$ python -q
>>> import numpy as np
>>> import numpy.linalg as la
>>> np.set_printoptions(precision=3, suppress=True, linewidth=160, legacy="1.25")
>>> feats = np.load("block17.npy")
>>> feats
array([[ 3.,  0.,  0.],
       [ 0.,  3.,  9.],
       [ 0.,  7., -2.]])
>>> blk = np.stack([feats, 5 * feats, feats[::-1]])
>>> blk.sum(axis=0)
array([[ 18.,   7.,  -2.],
       [  0.,  21.,  63.],
       [  3.,  42., -12.]])
>>> np.einsum("bij,cij->bc", blk, blk)
array([[ 152.,  760.,   90.],
       [ 760., 3800.,  450.],
       [  90.,  450.,  152.]])
>>> la.matrix_rank(blk)
array([3, 3, 3])
>>> la.norm(blk, axis=(1, 2))
array([12.329, 61.644, 12.329])
>>> J = np.load("a.npy")
>>> J
array([[ 13., -12.,   6.,   0.],
       [  5., -17.,  -7.,  13.],
       [ -2., -12.,  -7.,  14.],
       [  3., -24.,  -9.,  22.]])
>>> round(float(la.norm(J, 2) / la.norm(J)), 3)
0.933
>>> U, sig, Vh = la.svd(J)
>>> sig
array([45.948, 17.52 ,  2.414,  0.144])
>>> out = U[:, :3] @ np.diag(sig[:3]) @ Vh[:3]
>>> round(float(la.norm(J - out, 2)), 3), round(sig[3], 3)
(0.144, 0.144)
>>> round(np.abs(J - out).max(), 3)
0.068
>>> out = np.array([[1, 0], [2, 0]])
>>> K = np.tile(out, (2, 2))
>>> K
array([[1, 0, 1, 0],
       [2, 0, 2, 0],
       [1, 0, 1, 0],
       [2, 0, 2, 0]])
>>> rng = np.random.default_rng(953)
>>> idx = rng.permutation(4)
>>> idx
array([0, 2, 3, 1])
>>> out = K[idx][:, idx]
>>> np.diag(out)
array([1, 1, 0, 0])
>>> out
array([[1, 1, 0, 0],
       [1, 1, 0, 0],
       [2, 2, 0, 0],
       [2, 2, 0, 0]])
>>> np.sort(np.abs(la.eigvals(out)))
array([0., 0., 0., 2.])
>>> np.allclose(out, K)
False
>>> np.round(la.det(out), 3), round(float(la.det(K[idx])), 3)
(0.0, 0.0)
>>> rk = la.matrix_rank(out)
>>> rk
1
>>> ns = la.svd(out)[2][rk:].T
>>> ns @ ns.T
array([[ 0.5, -0.5,  0. ,  0. ],
       [-0.5,  0.5,  0. ,  0. ],
       [ 0. ,  0. ,  1. ,  0. ],
       [ 0. ,  0. ,  0. ,  1. ]])
>>> [int(la.matrix_rank(out[:, :j + 1])) for j in range(4)]
[1, 1, 1, 1]
>>> [int(la.matrix_rank(out[:i])) for i in range(1, len(out) + 1)]
[1, 1, 1, 1]
>>> np.allclose(out @ ns, 0)
True
>>> hat = np.triu(np.array([[3, 4, 8, -5], [6, 6, -8, 9], [-6, 5, 8, -4], [1, -5, -1, 9]]), 1) + np.eye(4)
>>> out = hat @ K @ la.inv(hat)
>>> np.round(np.poly(out), 3) + 0
array([ 1., -2.,  0.,  0.,  0.])
>>> hat @ K - K @ hat
array([[  6.,  -4.,  -2.,   9.],
       [ 10.,  -8.,  -6.,  18.],
       [ -8.,  -4., -16.,   9.],
       [  0.,  -8., -16.,  18.]])
>>> np.trace(out), np.trace(K)
(2.0, 2)
>>> round(la.det(out), 3)
-0.0
>>> F = np.load("layer9.npy")
>>> F
array([[ 0,  0, -3,  2],
       [ 0,  0, -1,  0],
       [ 0,  0,  0, -1],
       [ 0,  0,  0,  0]])
>>> q, Rm = la.qr(J)
>>> q.shape, Rm.shape
((4, 4), (4, 4))
>>> round(float(np.trace(q @ q.T)), 3)
4.0
>>> Rm
array([[-14.387,  20.087,  -2.085,  -7.159],
       [  0.   ,  27.377,  14.205, -28.242],
       [  0.   ,   0.   ,  -2.98 ,   0.254],
       [  0.   ,   0.   ,   0.   ,   0.239]])
>>> round(abs(Rm[0, 0]), 3), round(float(la.norm(J[:, 0])), 3)
(14.387, 14.387)
>>> idx = rng.permutation(4)
>>> idx
array([0, 3, 1, 2])
>>> out = F[idx][:, idx]
>>> np.sort(np.abs(la.eigvals(out)))
array([0., 0., 0., 0.])
>>> np.diag(out)
array([0, 0, 0, 0])
>>> theta = np.radians(36)
>>> Rm = np.eye(4)
>>> Rm[0, 0] = Rm[2, 2] = np.cos(theta)
>>> Rm[0, 2], Rm[2, 0] = -np.sin(theta), np.sin(theta)
>>> Rm
array([[ 0.809,  0.   , -0.588,  0.   ],
       [ 0.   ,  1.   ,  0.   ,  0.   ],
       [ 0.588,  0.   ,  0.809,  0.   ],
       [ 0.   ,  0.   ,  0.   ,  1.   ]])
>>> out = F @ Rm.T
>>> round(float(la.det(Rm)), 3), round(np.trace(Rm), 3)
(1.0, 3.618)
>>> out
array([[ 1.763,  0.   , -2.427,  2.   ],
       [ 0.588,  0.   , -0.809,  0.   ],
       [ 0.   ,  0.   ,  0.   , -1.   ],
       [ 0.   ,  0.   ,  0.   ,  0.   ]])
>>> np.abs(out - F).max(axis=0)
array([1.763, 0.   , 0.573, 0.   ])
